In [1]: import numpy as np

In [2]: from numpy import linalg as LA

In [3]: np.set_printoptions(precision=1, suppress=True, linewidth=100, sign=" ")

In [4]: E = np.load("layer12.npy")

In [5]: E
Out[5]: 
array([[-1.2,  0.7, -0.8,  1.6,  0.2, -0.2,  0.9, -0.8,  0.3,  1.3, -0.1,  0.2, -0.2, -0.1,  0.6],
       [-1.8,  0.7,  0.1,  0.1, -0.3,  0.5,  0.7, -0.1, -0.1,  1.6, -0.5, -1.1,  0.3,  0. , -0.5],
       [ 0.7, -0.3,  0.3, -0.4,  1. ,  0.9,  0. , -0.9, -0.7, -1.5, -0.4,  0.5, -1.4,  0.1, -0.7],
       [ 0.6, -0.5, -0.1,  0. ,  0.1, -0.6, -0.4, -1.4, -0.4, -1.4,  0.3,  0.6,  0.4, -1. ,  1.4],
       [ 0.2,  0.8, -0.2,  1.2,  1. , -0.2,  0.5, -0.8, -1.3,  0.6,  1.1,  0.6,  0.2, -1. ,  0.6],
       [ 0.9, -0.7,  1.4,  0.2, -0.8,  0.5,  0.1, -0.7,  0.5, -0.9,  1.1,  0.1,  0.4,  1.4,  0.1],
       [ 0.9,  0.3,  0.7, -0.6,  1. ,  0. ,  1. , -0.1, -1.3, -0.9,  0.7, -0.4, -1.3, -0.2, -0.6],
       [ 0.1, -0.3, -0.4, -0.9,  0.5,  1.1,  1.1, -0.9, -0.2, -0.5, -1.4,  0.1,  0. ,  1.2, -1. ],
       [ 0. ,  0.8,  0.8, -0.5,  0.6, -0.2, -0.2,  0.4,  0.8,  1.1, -0.1,  1.6, -0.6, -1.5, -0.2],
       [-1.5,  0.7, -0.2, -0.6,  0.4, -1. , -0.9,  0.1, -1. ,  0.4, -0.5,  1.4,  0. , -0.4,  0.3]])

In [6]: left, s = LA.svd(E)
Traceback (most recent call last):
  Cell In[6], line 1
    left, s = LA.svd(E)
ValueError: too many values to unpack (expected 2)


In [7]: left, s, VT = LA.svd(E, full_matrices=False)

In [8]: np.round(np.sqrt((s ** 2).sum()), 1), round(float(LA.norm(E)), 1)
Out[8]: (np.float64(9.5), 9.5)

In [9]: np.cumsum(s ** 2) / np.sum(s ** 2)
Out[9]: array([ 0.3,  0.5,  0.7,  0.8,  0.9,  0.9,  1. ,  1. ,  1. ,  1. ])

In [10]: print(s)
[ 5.2  4.3  3.7  3.3  2.8  2.2  1.8  1.4  1.2  0.9]

In [11]: np.abs(left[:, 0]).round(6).argmax()
Out[11]: np.int64(2)

In [12]: (s > 1e-8).sum()
Out[12]: np.int64(10)

In [13]: np.round(left.T @ E @ VT.T, 1) + 0
Out[13]: 
array([[ 5.2,  0. ,  0. ,  0. ,  0. ,  0. ,  0. ,  0. ,  0. ,  0. ],
       [ 0. ,  4.3,  0. ,  0. ,  0. ,  0. ,  0. ,  0. ,  0. ,  0. ],
       [ 0. ,  0. ,  3.7,  0. ,  0. ,  0. ,  0. ,  0. ,  0. ,  0. ],
       [ 0. ,  0. ,  0. ,  3.3,  0. ,  0. ,  0. ,  0. ,  0. ,  0. ],
       [ 0. ,  0. ,  0. ,  0. ,  2.8,  0. ,  0. ,  0. ,  0. ,  0. ],
       [ 0. ,  0. ,  0. ,  0. ,  0. ,  2.2,  0. ,  0. ,  0. ,  0. ],
       [ 0. ,  0. ,  0. ,  0. ,  0. ,  0. ,  1.8,  0. ,  0. ,  0. ],
       [ 0. ,  0. ,  0. ,  0. ,  0. ,  0. ,  0. ,  1.4,  0. ,  0. ],
       [ 0. ,  0. ,  0. ,  0. ,  0. ,  0. ,  0. ,  0. ,  1.2,  0. ],
       [ 0. ,  0. ,  0. ,  0. ,  0. ,  0. ,  0. ,  0. ,  0. ,  0.9]])

In [14]: left.shape, s.shape, VT.shape
Out[14]: ((10, 10), (10,), (10, 15))

In [15]: print(np.round(np.abs(VT[0]), 1) + 0)
[ 0.5  0.3  0.2  0.2  0.   0.2  0.   0.1  0.1  0.6  0.1  0.1  0.1  0.3  0.1]

In [16]: np.round(VT @ VT.T, 1) + 0
Out[16]: 
array([[ 1.,  0.,  0.,  0.,  0.,  0.,  0.,  0.,  0.,  0.],
       [ 0.,  1.,  0.,  0.,  0.,  0.,  0.,  0.,  0.,  0.],
       [ 0.,  0.,  1.,  0.,  0.,  0.,  0.,  0.,  0.,  0.],
       [ 0.,  0.,  0.,  1.,  0.,  0.,  0.,  0.,  0.,  0.],
       [ 0.,  0.,  0.,  0.,  1.,  0.,  0.,  0.,  0.,  0.],
       [ 0.,  0.,  0.,  0.,  0.,  1.,  0.,  0.,  0.,  0.],
       [ 0.,  0.,  0.,  0.,  0.,  0.,  1.,  0.,  0.,  0.],
       [ 0.,  0.,  0.,  0.,  0.,  0.,  0.,  1.,  0.,  0.],
       [ 0.,  0.,  0.,  0.,  0.,  0.,  0.,  0.,  1.,  0.],
       [ 0.,  0.,  0.,  0.,  0.,  0.,  0.,  0.,  0.,  1.]])

In [17]: s / s[0]
Out[17]: array([ 1. ,  0.8,  0.7,  0.6,  0.5,  0.4,  0.3,  0.3,  0.2,  0.2])

In [18]: print(np.allclose(left * s @ VT, E))
True
